$ ipython --no-banner

In [1]: import numpy as np

In [2]: np.set_printoptions(suppress=True, linewidth=200)

In [3]: E = np.load("data.npy")

In [4]: print(E.round(1) + 0)
[[ -0.7  -0.3  -8.5  -3.3  -8.3  -0.1  -6.9   6.   -6.7   8.9  -6.3]
 [ -0.2   0.3   0.1  -7.8  -4.7  -2.7  -2.4   7.9  -8.1  11.5  -6.6]
 [  0.6   0.3   7.6   4.    8.    0.4   6.4  -6.4   7.   -9.4   6.5]
 [ -0.5   0.   -4.   -6.   -6.6  -1.6  -4.7   7.4  -7.8  10.8  -6.8]
 [ -0.9  -0.9 -14.1   2.7  -8.8   2.6  -8.8   1.8  -2.6   2.6  -3.5]
 [ -0.7  -0.4  -9.9  -2.2  -8.7   0.4  -7.5   5.4  -6.1   7.9  -6. ]
 [  0.2   0.8   8.   -9.4   0.1  -4.2   2.5   7.   -6.8  10.2  -4.8]
 [ -0.9  -1.  -14.7   4.1  -8.4   3.2  -8.8   0.5  -1.3   0.8  -2.5]
 [  0.4   0.9   9.8  -9.3   1.5  -4.4   3.7   6.4  -6.    9.3  -4. ]
 [ -0.9  -1.  -14.8   4.9  -8.    3.5  -8.6  -0.3  -0.5  -0.4  -1.9]
 [ -0.8  -1.1 -14.3   7.2  -6.2   4.2  -7.5  -2.8   2.   -4.    0.3]
 [  0.2  -0.4  -1.4   8.2   4.    3.    1.6  -7.9   8.1 -11.5   6.5]
 [  0.3  -0.2   1.7   7.1   5.6   2.2   3.4  -7.7   8.1 -11.3   6.8]
 [ -0.3  -0.9  -8.6   9.4  -0.6   4.3  -2.9  -6.8   6.5  -9.9   4.5]
 [ -0.8  -0.6 -11.1  -1.2  -8.9   1.   -8.    4.7  -5.5   6.9  -5.6]
 [  0.1  -0.5  -2.4   8.5   3.4   3.2   1.   -7.9   8.  -11.5   6.3]
 [ -0.9  -0.7 -12.8   0.6  -9.1   1.8  -8.5   3.4  -4.2   5.   -4.7]
 [ -0.6  -0.2  -7.3  -4.1  -7.9  -0.5  -6.3   6.5  -7.1   9.5  -6.5]
 [  0.7   0.3   8.    3.6   8.2   0.2   6.7  -6.2   6.9  -9.1   6.4]
 [  0.9   1.   14.8  -5.    7.9  -3.5   8.6   0.4   0.5   0.5   1.8]
 [  0.5   1.   11.3  -9.1   2.8  -4.5   4.8   5.7  -5.2   8.2  -3.2]
 [  0.1   0.6   5.   -9.1  -1.9  -3.7   0.5   7.6  -7.6  11.2  -5.8]
 [ -0.5  -1.  -11.4   9.1  -2.9   4.5  -4.9  -5.6   5.1  -8.2   3.1]
 [  0.9   0.7  12.9  -0.8   9.1  -1.9   8.6  -3.3   4.1  -4.8   4.6]
 [ -0.4   0.1  -2.5  -6.7  -6.   -2.   -3.9   7.6  -8.   11.2  -6.8]
 [ -0.1   0.5   3.3  -8.8  -2.9  -3.4  -0.5   7.8  -7.9  11.4  -6.1]
 [  0.9   0.9  14.5  -3.4   8.6  -3.    8.8  -1.1   2.   -1.7   3. ]
 [  0.6   1.   12.5  -8.7   4.   -4.5   5.8   4.8  -4.3   7.   -2.3]
 [  0.9   0.9  14.3  -3.1   8.7  -2.8   8.8  -1.4   2.3  -2.1   3.3]
 [  0.8   1.1  14.6  -6.7   6.7  -4.1   7.9   2.2  -1.4   3.1   0.2]
 [  0.6   1.   12.6  -8.6   4.   -4.5   5.9   4.8  -4.2   7.   -2.3]
 [ -0.3   0.3  -0.1  -7.7  -4.8  -2.6  -2.5   7.9  -8.1  11.5  -6.7]
 [ -0.5  -0.1  -5.6  -5.2  -7.3  -1.1  -5.5   7.   -7.5  10.3  -6.7]
 [  0.1   0.7   5.6  -9.2  -1.5  -3.8   0.9   7.6  -7.5  11.   -5.6]
 [ -0.6  -1.  -12.5   8.7  -3.9   4.5  -5.8  -4.9   4.3  -7.1   2.3]
 [  0.1  -0.5  -2.6   8.6   3.3   3.3   1.   -7.9   8.  -11.5   6.3]
 [ -0.8  -0.6 -12.   -0.3  -9.    1.4  -8.3   4.1  -4.9   6.   -5.2]
 [ -0.9  -0.9 -14.    2.5  -8.9   2.6  -8.8   1.9  -2.8   2.9  -3.6]
 [  0.4   0.9   9.8  -9.4   1.5  -4.4   3.7   6.4  -6.    9.3  -4. ]]

In [5]: Uu, s, VT = np.linalg.svd(E)

In [6]: V = VT[:(s > 1e-8).sum()]

In [7]: rng = np.random.default_rng(972259)

In [8]: x0 = E[24] + 3 * E[10] + rng.integers(2) * np.eye(11)[5]

In [9]: print(x0.round(1))
[ -2.6  -3.1 -45.5  14.9 -24.5  11.7 -26.4  -0.7  -1.9  -0.9  -5.9]

In [10]: print(np.allclose(V.T @ V @ x0, x0))
False

In [11]: Uu, s, VT = np.linalg.svd(E)

In [12]: print(s.round(1) + 0)
[91.3 85.3  0.   0.   0.   0.   0.   0.   0.   0.   0. ]

In [13]: out = Uu[:, :2] @ np.diag(s[:2]) @ VT[:2]

In [14]: print(np.linalg.matrix_rank(E, rtol=0.05))
2

In [15]: C2 = np.cov(E, rowvar=False)

In [16]: print(np.round(np.corrcoef(E.T), 1) + 0)
[[ 1.   0.8  1.  -0.3  1.  -0.6  1.  -0.2  0.3 -0.2  0.5]
 [ 0.8  1.   1.  -0.8  0.6 -0.9  0.8  0.4 -0.3  0.4 -0.1]
 [ 1.   1.   1.  -0.6  0.8 -0.8  1.   0.1  0.   0.1  0.2]
 [-0.3 -0.8 -0.6  1.   0.   0.9 -0.3 -0.9  0.8 -0.9  0.7]
 [ 1.   0.6  0.8  0.   1.  -0.4  1.  -0.5  0.5 -0.5  0.7]
 [-0.6 -0.9 -0.8  0.9 -0.4  1.  -0.6 -0.7  0.6 -0.7  0.4]
 [ 1.   0.8  1.  -0.3  1.  -0.6  1.  -0.2  0.3 -0.2  0.5]
 [-0.2  0.4  0.1 -0.9 -0.5 -0.7 -0.2  1.  -1.   1.  -1. ]
 [ 0.3 -0.3  0.   0.8  0.5  0.6  0.3 -1.   1.  -1.   1. ]
 [-0.2  0.4  0.1 -0.9 -0.5 -0.7 -0.2  1.  -1.   1.  -1. ]
 [ 0.5 -0.1  0.2  0.7  0.7  0.4  0.5 -1.   1.  -1.   1. ]]

In [17]: print(np.round(np.linalg.eigvalsh(C2)[::-1], 1) + 0)
[201.3 191.3   0.    0.    0.    0.    0.    0.    0.    0.    0. ]

In [18]: print(np.argwhere(np.triu(np.abs(np.corrcoef(E.T)) > 0.8, 1)))
[[ 0  1]
 [ 0  2]
 [ 0  4]
 [ 0  6]
 [ 1  2]
 [ 1  5]
 [ 1  6]
 [ 2  4]
 [ 2  5]
 [ 2  6]
 [ 3  5]
 [ 3  7]
 [ 3  8]
 [ 3  9]
 [ 4  6]
 [ 7  8]
 [ 7  9]
 [ 7 10]
 [ 8  9]
 [ 8 10]
 [ 9 10]]

In [19]: print(np.round(np.corrcoef(E[:, 9], E[:, 10])[0, 1], 1))
-1.0

In [20]: idx = E[:, 2] > np.median(E[:, 2])

In [21]: u = E[idx].mean(axis=0) - E[~idx].mean(axis=0)

In [22]: print(((E - E.mean(axis=0)) @ u > 0).astype(int))
[0 1 1 0 0 0 1 0 1 0 0 0 0 0 0 0 0 0 1 1 1 1 0 1 0 1 1 1 1 1 1 1 0 1 0 0 0 0 1]

In [23]: F = np.load("dump.npy")

In [24]: print(F)
[[ 4.1  0.   2.8]
 [ 2.5  0.  -4.3]
 [ 0.9  0.  -4.9]
 [-1.9  0.  -4.6]
 [ 3.7  0.   3.4]
 [-0.1  0.  -5. ]
 [ 0.5  0.   5. ]
 [-1.5  0.   4.8]
 [-0.9  0.   4.9]
 [-3.   0.   4. ]
 [ 1.5  0.   4.8]
 [-0.6  0.  -5. ]
 [-3.5  0.   3.6]
 [ 3.5  0.  -3.5]
 [ 4.7  0.   1.7]
 [ 3.9  0.   3.2]
 [ 3.3  0.  -3.7]
 [ 4.7  0.  -1.6]
 [-5.   0.   0.2]
 [ 0.8  0.   4.9]
 [-4.6  0.  -1.9]
 [-3.4  0.   3.7]
 [ 4.3  0.  -2.6]
 [-2.9  0.  -4. ]
 [ 0.9  0.  -4.9]
 [-4.9  0.  -0.9]]

In [25]: u, g = F[10], F[18]

In [26]: print(np.round(u @ u, 1))
25.3

In [27]: print(round(u @ g, 1))
-6.5

In [28]: p = (u @ g) / (u @ u) * u

In [29]: print(np.linalg.matrix_rank(np.outer(u, g)))
1

In [30]: print(np.round(g - p, 1))
[-4.6  0.   1.4]

In [31]: print(round(np.linalg.norm(u + g) ** 2 + np.linalg.norm(u - g) ** 2, 1))
100.7

In [32]: C2 = F.T @ F

In [33]: print(np.allclose(C2, C2.T))
True

In [34]: print(C2.round(1))
[[261.    0.  -17.4]
 [  0.    0.    0. ]
 [-17.4   0.  387.7]]

In [35]: rk = np.linalg.matrix_rank(F)

In [36]: print(rk)
2

In [37]: N = np.linalg.svd(F)[2][rk:].T

In [38]: print(N @ N.T)
[[0. 0. 0.]
 [0. 1. 0.]
 [0. 0. 0.]]

In [39]: print(np.linalg.matrix_rank(F.T @ F), np.linalg.matrix_rank(F @ F.T))
2 2

In [40]: print(N.shape)
(3, 1)

In [41]: feats = np.load("a.npy")

In [42]: print(feats)
[[ 0 -3  3 -1 -2  3]
 [ 0  0  3  3  3 -3]
 [ 0  0  0 -2 -2  1]
 [ 0  0  0  0  2 -2]
 [ 0  0  0  0  0  2]
 [ 0  0  0  0  0  0]]

In [43]: print(np.linalg.cond(feats) > 100)
True

In [44]: print([round(float(x), 1) for x in np.linalg.svd(feats, compute_uv=False)[:3]])
[7.6, 5.0, 2.0]

In [45]: print(np.argsort(-np.linalg.norm(feats, axis=0).round(6), kind="stable")[:3])
[5 4 2]

In [46]: print(round(float(np.linalg.norm(feats, 2) / np.linalg.norm(feats)), 1))
0.8

In [47]: mat = np.load("w.npy")

In [48]: print(mat)
[[-2  0 -1  0 -2  0]
 [-2  0 -1  0 -2  0]
 [ 2  4  3  4  2  4]
 [ 1  3  2  3  1  3]
 [ 3  5  4  5  3  5]
 [ 2  4  3  4  2  4]]

In [49]: w1 = np.array([[4, -2, 5],
    ...:     [-2, -1, 9],
    ...:     [-6, -5, -1],
    ...:     [-1, -4, -7],
    ...:     [-3, -1, -8],
    ...:     [3, 0, 2]])

In [50]: b = np.array([3, 2, 2])

In [51]: hid = np.maximum(mat @ w1 + b, 0)

In [52]: print((hid > 0).astype(int))
[[1 1 1]
 [1 1 1]
 [0 0 1]
 [0 0 1]
 [0 0 1]
 [0 0 1]]

In [53]: print(np.linalg.matrix_rank(hid))
2

In [54]: print(np.round((hid > 0).mean(axis=0), 1))
[0.3 0.3 1. ]

In [55]: W2 = np.array([[-2, 0, 0], [2, -2, 2], [2, 1, 2]])

In [56]: print((hid @ W2).round(6).argmax(axis=1))
[2 2 0 0 0 0]

In [57]: print(w1 @ W2)
[[ -2   9   6]
 [ 20  11  16]
 [  0   9 -12]
 [-20   1 -22]
 [-12  -6 -18]
 [ -2   2   4]]

In [58]: print([round(float(x), 1) for x in np.linalg.svd(mat, compute_uv=False)[:3]])
[16.6, 3.8, 0.0]

In [59]: print(np.linalg.cond(mat) > 100)
True
